In [1]: import numpy as np

In [2]: import numpy.linalg as la

In [3]: np.set_printoptions(precision=3, suppress=True, linewidth=200)

In [4]: J = np.load("mat.npy")

In [5]: J
Out[5]: 
array([[-2, -2,  0,  3,  1],
       [ 0,  0,  1,  1,  3],
       [ 3,  0, -2, -1, -2],
       [ 0,  3,  2,  0, -1],
       [ 3,  0, -2, -1, -2]])

In [6]: u = np.array([3, 1, 2])

In [7]: np.convolve(J[0], u)
Out[7]: array([-6, -8, -6,  5,  6,  7,  2])

In [8]: np.array([np.convolve(row, u, "same") for row in J])
Out[8]: 
array([[ -8,  -6,   5,   6,   7],
       [  0,   3,   4,  12,   5],
       [  3,   0,  -5, -11,  -4],
       [  9,   9,   8,   1,  -1],
       [  3,   0,  -5, -11,  -4]])

In [9]: np.correlate(J[0], J[2], "full")
Out[9]: array([  4,   6,   6,  -2, -11, -13,  -2,   9,   3])

In [10]: rk = la.matrix_rank(J)

In [11]: rk
Out[11]: np.int64(4)

In [12]: N = la.svd(J)[2][rk:].T

In [13]: N.shape
Out[13]: (5, 1)

In [14]: np.round(J @ N, 3) + 0
Out[14]: 
array([[0.],
       [0.],
       [0.],
       [0.],
       [0.]])

In [15]: [int(la.matrix_rank(np.delete(J, i, axis=0))) for i in range(5)]
Out[15]: [3, 3, 4, 3, 4]

In [16]: [int(la.matrix_rank(J[:, :j + 1])) for j in range(5)]
Out[16]: [1, 2, 3, 4, 4]

In [17]: la.matrix_rank(J.T @ J), la.matrix_rank(J @ J.T)
Out[17]: (np.int64(4), np.int64(4))

In [18]: arr = np.loadtxt("test3.csv", delimiter=",")

In [19]: arr
Out[19]: 
array([[ -1.725,   1.172,  -0.933,  -1.896],
       [ -2.695,   2.79 ,  -2.077,  -2.429],
       [  1.9  ,   7.562,  -5.675,   8.256],
       [ -3.103,   0.413,  -0.305,  -4.709],
       [ -7.094,   6.784,  -5.081,  -6.705],
       [  3.445,  -2.433,   1.8  ,   3.788],
       [  2.771,   1.599,  -1.196,   5.642],
       [  5.542,  -1.232,   0.906,   7.981],
       [ -5.211,  -0.804,   0.586,  -8.882],
       [  7.708, -10.819,   8.106,   4.926]])

In [20]: x = np.array([1, -2, 0, -1])

In [21]: target = arr @ x

In [22]: target
Out[22]: array([ -2.173,  -5.846, -21.48 ,   0.78 , -13.957,   4.523,  -6.069,   0.025,   5.279,  24.42 ])

In [23]: rng = np.random.default_rng(436929)

In [24]: target = target + 0.05 * rng.normal(size=10)

In [25]: target
Out[25]: array([ -2.167,  -5.785, -21.465,   0.731, -13.983,   4.562,  -6.07 ,   0.076,   5.353,  24.386])

In [26]: beta, *_ = la.lstsq(arr, target)

In [27]: beta
Out[27]: array([ 1.42 , -2.394, -0.768, -1.262])

In [28]: [round(float(la.norm(la.solve(arr.T @ arr + lam * np.eye(4), arr.T @ target))), 2) for lam in (0, 1, 10, 100)]
Out[28]: [3.15, 1.94, 1.89, 1.51]

In [29]: G = np.cov(arr, rowvar=False)

In [30]: G.shape
Out[30]: (4, 4)

In [31]: np.corrcoef(arr.T)
Out[31]: 
array([[ 1.   , -0.605,  0.605,  0.893],
       [-0.605,  1.   , -1.   , -0.183],
       [ 0.605, -1.   ,  1.   ,  0.183],
       [ 0.893, -0.183,  0.183,  1.   ]])

In [32]: np.polyfit(arr[:, 2], arr[:, 1], 1)
Out[32]: array([-1.335, -0.013])

In [33]: np.argsort(-arr.std(axis=0).round(6), kind="stable")
Out[33]: array([3, 1, 0, 2])

In [34]: round(float(np.corrcoef(arr[:, 2], arr[:, 1])[0, 1]), 3)
Out[34]: -1.0

In [35]: np.round(la.eigvalsh(G)[::-1], 3) + 0
Out[35]: array([70.355, 33.609,  0.001,  0.   ])

In [36]: lab = arr[:, 2] > np.median(arr[:, 2])

In [37]: u = arr[lab].mean(axis=0) - arr[~lab].mean(axis=0)

In [38]: np.argsort(-np.abs(u).round(6), kind="stable")
Out[38]: array([1, 2, 0, 3])

In [39]: lab.astype(int)
Out[39]: array([0, 0, 0, 1, 0, 1, 0, 1, 1, 1])

In [40]: B = arr / la.norm(arr, axis=1, keepdims=True)

In [41]: G = B @ B.T

In [42]: G[9]
Out[42]: array([-0.885, -0.972, -0.35 , -0.585, -0.959,  0.887,  0.206,  0.64 , -0.417,  1.   ])

In [43]: (G - 2 * np.eye(10)).round(6).argmax(axis=1)
Out[43]: array([4, 4, 6, 8, 1, 7, 7, 5, 3, 5])

In [44]: np.round(np.degrees(np.arccos(np.clip(G[9, 3], -1, 1))), 3)
Out[44]: np.float64(125.789)
